>>> import numpy as np
>>> from numpy import linalg as LA
>>> np.set_printoptions(suppress=True, linewidth=140)
>>> data = np.loadtxt("data.csv", delimiter=",")
>>> data.round(2)
array([[ 0.19, -0.56, -0.81],
       [-0.56,  0.61, -0.56],
       [-0.81, -0.56,  0.19]])
>>> # symmetric
>>> ev, V = LA.eig(data)
>>> np.round(np.prod(ev), 2)
np.float64(-1.0)
>>> np.round(np.sort(LA.eigvals(LA.inv(data))), 2)
array([-1.,  1.,  1.])
>>> J = np.load("m.npy")
>>> J.round(2)
array([[ 1.  ,  0.  ,  0.  ,  0.  ],
       [ 0.  ,  1.  ,  0.  ,  0.  ],
       [ 0.  ,  0.  ,  0.81,  0.59],
       [ 0.  ,  0.  , -0.59,  0.81]])
>>> # keeps lengths
>>> B = LA.inv(J)
>>> round(LA.det(J) * LA.det(B), 2)
np.float64(1.0)
>>> np.round(LA.cond(J), 2)
np.float64(1.0)
>>> (np.abs(B) > 1e-9).astype(int)
array([[1, 0, 0, 0],
       [0, 1, 0, 0],
       [0, 0, 1, 1],
       [0, 0, 1, 1]])
>>> np.round(LA.det(J) * B, 2)
array([[ 1.  ,  0.  ,  0.  ,  0.  ],
       [ 0.  ,  1.  ,  0.  ,  0.  ],
       [ 0.  ,  0.  ,  0.81, -0.59],
       [ 0.  ,  0.  ,  0.59,  0.81]])
>>> F = np.loadtxt("block15.csv", delimiter=",")
>>> F
array([[ 0.,  4., -3.],
       [ 4.,  0.,  0.],
       [-3.,  0.,  0.]])
>>> Uu, sigma, VT = LA.svd(F)
>>> sigma.round(2) + 0
array([5., 5., 0.])
>>> np.argmax(sigma[:-1] / (sigma[1:] + 1e-6)) + 1
np.int64(2)
>>> B = Uu[:, :2] @ np.diag(sigma[:2]) @ VT[:2]
>>> LA.matrix_rank(F, rtol=0.05)
np.int64(2)
>>> round(LA.norm(F - B, 2), 2), np.round(sigma[2], 2)
(np.float64(0.0), np.float64(0.0))
>>> B.round(2) + 0
array([[ 0.,  4., -3.],
       [ 4.,  0.,  0.],
       [-3.,  0.,  0.]])
